$ ipython --no-banner

In [1]: import numpy as np

In [2]: np.set_printoptions(suppress=True, linewidth=100)

In [3]: J = np.load("out2.npy")

In [4]: print(J)
[[-14.28 -12.44  -9.9  -12.74  -7.52   4.93  -3.68   0.   -16.12  -6.52   0.  ]
 [-12.92 -11.15  -9.12 -11.55  -6.64   4.52  -3.55   0.   -14.7   -5.98   0.  ]
 [-10.92  -9.26  -7.96  -9.81  -5.37   3.89  -3.33   0.   -12.59  -5.18   0.  ]
 [ -9.39  -7.81  -7.06  -8.48  -4.43   3.39  -3.15   0.   -10.96  -4.58   0.  ]
 [ -8.72  -7.19  -6.66  -7.91  -4.03   3.16  -3.06   0.   -10.26  -4.31   0.  ]
 [ -0.65  -0.19  -1.01  -0.89  -0.23  -0.04  -0.91   0.    -1.1   -0.8    0.  ]
 [ -0.42  -0.08  -0.73  -0.65  -0.19  -0.11  -0.69   0.    -0.77  -0.61   0.  ]
 [ -0.35  -0.05  -0.62  -0.56  -0.17  -0.12  -0.6    0.    -0.65  -0.54   0.  ]
 [ -0.09   0.    -0.18  -0.18  -0.08  -0.07  -0.18   0.    -0.18  -0.18   0.  ]
 [ -0.08   0.    -0.16  -0.15  -0.07  -0.07  -0.16   0.    -0.16  -0.15   0.  ]
 [  0.29   0.03   0.52   0.61   0.42   0.38   0.51   0.     0.54   0.59   0.  ]
 [  0.62   0.18   0.98   1.26   1.02   0.84   0.89   0.     1.07   1.18   0.  ]
 [  1.79   1.     2.08   3.21   3.05   2.05   1.59   0.     2.58   2.71   0.  ]
 [  2.26   1.37   2.45   3.92   3.81   2.44   1.76   0.     3.14   3.23   0.  ]
 [  4.6    3.4    4.09   7.21   7.44   4.04   2.39   0.     5.79   5.51   0.  ]
 [  8.04   6.55   6.25  11.73  12.45   5.9    2.97   0.     9.52   8.45   0.  ]
 [  9.9    8.3    7.36  14.09  15.07   6.77   3.21   0.    11.51   9.94   0.  ]
 [ 12.28  10.54   8.75  17.05  18.34   7.8    3.48   0.    14.03  11.78   0.  ]
 [ 14.8   12.93  10.19  20.13  21.74   8.81   3.73   0.    16.66  13.66   0.  ]]

In [5]: print(np.linalg.cond(J) > 100)
True

In [6]: U, sv, Vt = np.linalg.svd(J)

In [7]: vecs = Vt[:(sv > 1e-8).sum()]

In [8]: rng = np.random.default_rng(2)

In [9]: vec = J[3] + 4 * J[15] + rng.integers(2) * np.eye(11)[9]

In [10]: print(vec.round(2))
[22.77 18.39 17.94 38.44 45.37 26.99  8.73  0.   27.12 30.22  0.  ]

In [11]: print(np.round(vecs.T @ vecs, 2) + 0)
[[1. 0. 0. 0. 0. 0. 0. 0. 0. 0. 0.]
 [0. 1. 0. 0. 0. 0. 0. 0. 0. 0. 0.]
 [0. 0. 1. 0. 0. 0. 0. 0. 0. 0. 0.]
 [0. 0. 0. 1. 0. 0. 0. 0. 0. 0. 0.]
 [0. 0. 0. 0. 1. 0. 0. 0. 0. 0. 0.]
 [0. 0. 0. 0. 0. 1. 0. 0. 0. 0. 0.]
 [0. 0. 0. 0. 0. 0. 1. 0. 0. 0. 0.]
 [0. 0. 0. 0. 0. 0. 0. 0. 0. 0. 0.]
 [0. 0. 0. 0. 0. 0. 0. 0. 1. 0. 0.]
 [0. 0. 0. 0. 0. 0. 0. 0. 0. 1. 0.]
 [0. 0. 0. 0. 0. 0. 0. 0. 0. 0. 0.]]

In [12]: print(round(float(np.linalg.norm(vec - vecs.T @ vecs @ vec)), 2))
0.0

In [13]: print(np.allclose(vecs.T @ vecs @ vec, vec))
True

In [14]: W1 = np.array([[-2, 0, -1, 0, -2],
    ...:     [-2, 0, 2, 2, -2],
    ...:     [-1, 0, 0, 0, 1],
    ...:     [0, 1, -2, 0, 0],
    ...:     [0, -2, 1, -2, -2],
    ...:     [-2, -1, 0, 1, 1],
    ...:     [0, 1, 0, 0, 1],
    ...:     [-2, -1, 1, 0, 2],
    ...:     [2, -1, 2, -1, -1],
    ...:     [0, 0, -1, 2, 0],
    ...:     [-2, 2, -2, 1, 0]])

In [15]: coef = np.array([4, 3, 6, 7, 2])

In [16]: act = np.maximum(J @ W1 + coef, 0)

In [17]: print(np.round((act > 0).mean(axis=0), 2))
[0.63 0.63 0.74 1.   0.58]

In [18]: print(np.linalg.matrix_rank(act))
5

In [19]: W2 = np.array([[3, 3], [2, 1], [3, 2], [3, 0], [1, 1]])

In [20]: print((act @ W2).round(6).argmax(axis=1))
[0 0 0 0 0 0 0 0 0 0 0 0 0 0 0 0 0 0 0]

In [21]: vec = np.array([3, 7, 0, 2, 6, 6, 1, 9, 9, 2, 7])

In [22]: a = np.maximum(J @ vec, 0)

In [23]: print(np.round(J.T @ a, 2))
[20998.77 17749.45 15364.21 29536.1  31589.8  13840.21  6491.01     0.   24245.19 20656.87     0.  ]

In [24]: print(np.flatnonzero(a > 1e-9))
[10 11 12 13 14 15 16 17 18]

In [25]: rk = np.linalg.matrix_rank(J)

In [26]: print(rk)
9

In [27]: ns = np.linalg.svd(J)[2][rk:].T

In [28]: print(np.round(ns @ ns.T, 2) + 0)
[[0. 0. 0. 0. 0. 0. 0. 0. 0. 0. 0.]
 [0. 0. 0. 0. 0. 0. 0. 0. 0. 0. 0.]
 [0. 0. 0. 0. 0. 0. 0. 0. 0. 0. 0.]
 [0. 0. 0. 0. 0. 0. 0. 0. 0. 0. 0.]
 [0. 0. 0. 0. 0. 0. 0. 0. 0. 0. 0.]
 [0. 0. 0. 0. 0. 0. 0. 0. 0. 0. 0.]
 [0. 0. 0. 0. 0. 0. 0. 0. 0. 0. 0.]
 [0. 0. 0. 0. 0. 0. 0. 1. 0. 0. 0.]
 [0. 0. 0. 0. 0. 0. 0. 0. 0. 0. 0.]
 [0. 0. 0. 0. 0. 0. 0. 0. 0. 0. 0.]
 [0. 0. 0. 0. 0. 0. 0. 0. 0. 0. 1.]]

In [29]: K = np.load("arr.npy")

In [30]: print(K)
[[ 41. -42.  42.  48.   0.  12.   6. -24.  -6.]
 [-42.  54. -49. -56.   0. -14.  -7.  28.   7.]
 [ 42. -49.  54.  56.   0.  14.   7. -28.  -7.]
 [ 48. -56.  56.  69.   0.  16.   8. -32.  -8.]
 [  0.   0.   0.   0.   5.   0.   0.   0.   0.]
 [ 12. -14.  14.  16.   0.   9.   2.  -8.  -2.]
 [  6.  -7.   7.   8.   0.   2.   6.  -4.  -1.]
 [-24.  28. -28. -32.   0.  -8.  -4.  21.   4.]
 [ -6.   7.  -7.  -8.   0.  -2.  -1.   4.   6.]]

In [31]: # symmetric, so the eigenvalues are real

In [32]: print(np.abs(np.diag(np.linalg.qr(J)[1])) > 1e-9)
[ True  True  True  True  True  True  True False  True  True False]

In [33]: print(np.allclose(J[:-1].T @ np.linalg.lstsq(J[:-1].T, J[-1])[0], J[-1]))
True

In [34]: M2 = np.array([[1, 3],
    ...:     [0, 3],
    ...:     [-2, 3],
    ...:     [-2, 0],
    ...:     [0, -1],
    ...:     [3, 2],
    ...:     [-1, 0],
    ...:     [0, 2],
    ...:     [3, -1]])

In [35]: print(np.linalg.matrix_rank(np.vstack([K, M2.T])))
9

In [36]: W0 = np.load("m.npy")

In [37]: print(W0)
[[0 0 2 1 0 1 2 1]
 [0 0 2 0 0 0 1 0]
 [0 0 2 2 0 2 3 4]
 [0 0 2 0 0 0 0 0]
 [0 0 2 1 0 1 2 1]
 [0 0 2 0 0 0 0 0]
 [0 0 2 1 0 1 2 1]
 [0 0 2 2 0 2 3 4]
 [0 0 2 1 0 1 2 1]
 [0 0 2 3 0 3 4 7]
 [0 0 2 2 0 2 3 4]
 [0 0 2 2 0 2 3 4]
 [0 0 2 0 0 0 1 0]
 [0 0 2 0 0 0 0 0]
 [0 0 2 1 0 1 2 1]
 [0 0 2 3 0 3 4 7]
 [0 0 2 0 0 0 1 0]
 [0 0 2 2 0 2 3 4]
 [0 0 2 3 0 3 4 7]
 [0 0 2 2 0 2 3 4]]

In [38]: # row 4 repeats row 0

In [39]: print(np.allclose(W0[:-1].T @ np.linalg.lstsq(W0[:-1].T, W0[-1])[0], W0[-1]))
True

In [40]: print(np.linalg.lstsq(W0[:-1].T, W0[-1])[2])
4

In [41]: M2 = W0 / np.linalg.norm(W0, axis=1, keepdims=True)

In [42]: C2 = M2 @ M2.T

In [43]: print(C2[8].round(2))
[1.   0.81 0.89 0.6  1.   0.6  1.   0.89 1.   0.81 0.89 0.89 0.81 0.6  1.   0.81 0.81 0.89 0.81
 0.89]

In [44]: print(np.degrees(np.arccos(np.clip(C2[8, 0], -1, 1))))
0.0

In [45]: print((C2 - 2 * np.eye(20)).round(6).argmax(axis=1))
[ 4 12  7  5  0  3  0  2  0 15  2  2  1  3  0  9  1  2  9  2]

In [46]: rk = np.linalg.matrix_rank(W0)

In [47]: print(rk)
4

In [48]: ns = np.linalg.svd(W0)[2][rk:].T

In [49]: print(np.linalg.matrix_rank(W0.T @ W0), np.linalg.matrix_rank(W0 @ W0.T))
4 4

In [50]: print([int(np.linalg.matrix_rank(np.delete(W0, i, axis=0))) for i in range(20)])
[4, 4, 4, 4, 4, 4, 4, 4, 4, 4, 4, 4, 4, 4, 4, 4, 4, 4, 4, 4]

In [51]: U, sv, Vt = np.linalg.svd(W0)

In [52]: print(sv.round(2) + 0)
[22.93  5.94  1.9   0.68  0.    0.    0.    0.  ]

In [53]: print(np.argmax(sv[:-1] / (sv[1:] + 1e-6)) + 1)
4

In [54]: M2 = U[:, :4] @ np.diag(sv[:4]) @ Vt[:4]

In [55]: print(np.round(np.linalg.norm(W0 - M2, 2), 2), round(sv[4], 2))
0.0 0.0

In [56]: feats = np.loadtxt("mat.csv", delimiter=",")

In [57]: print(feats)
[[  1.  -1.   1.  -1.]
 [  1.   0.   0.   0.]
 [  1.   1.   1.   1.]
 [  1.   2.   4.   8.]
 [  1.   3.   9.  27.]
 [  1.   4.  16.  64.]
 [  1.   5.  25. 125.]
 [  1.   6.  36. 216.]
 [  1.   7.  49. 343.]
 [  1.   8.  64. 512.]
 [  1.   9.  81. 729.]]

In [58]: U, sv, Vt = np.linalg.svd(feats)

In [59]: print(np.argmax(sv[:-1] / (sv[1:] + 1e-6)) + 1)
1

In [60]: print(sv.round(2))
[996.78  21.25   2.16   1.75]

In [61]: M2 = U[:, :1] @ np.diag(sv[:1]) @ Vt[:1]

In [62]: print(round(np.linalg.norm(feats - M2, 2), 2), round(sv[1], 2))
21.25 21.25

In [63]: print(round(np.linalg.norm(feats - M2) / np.linalg.norm(feats), 2))
0.02

In [64]: print(round(float(np.abs(feats - M2).max()), 2))
9.41

In [65]: print(np.linalg.matrix_rank(M2))
1

In [66]: vec = np.array([2, -2, -3, -2])

In [67]: target = feats @ vec

In [68]: coef, lr = np.zeros(4), 1 / np.linalg.norm(feats, 2) ** 2

In [69]: for i in range(4):
    ...:     coef -= lr * feats.T @ (feats @ coef - target)
    ...:     if i % 1 == 0: print(i, round(np.linalg.norm(feats @ coef - target), 2))
    ...: 
0 64.26
1 64.23
2 64.21
3 64.18

In [70]: print(coef.round(2))
[-0.01 -0.04 -0.3  -2.36]
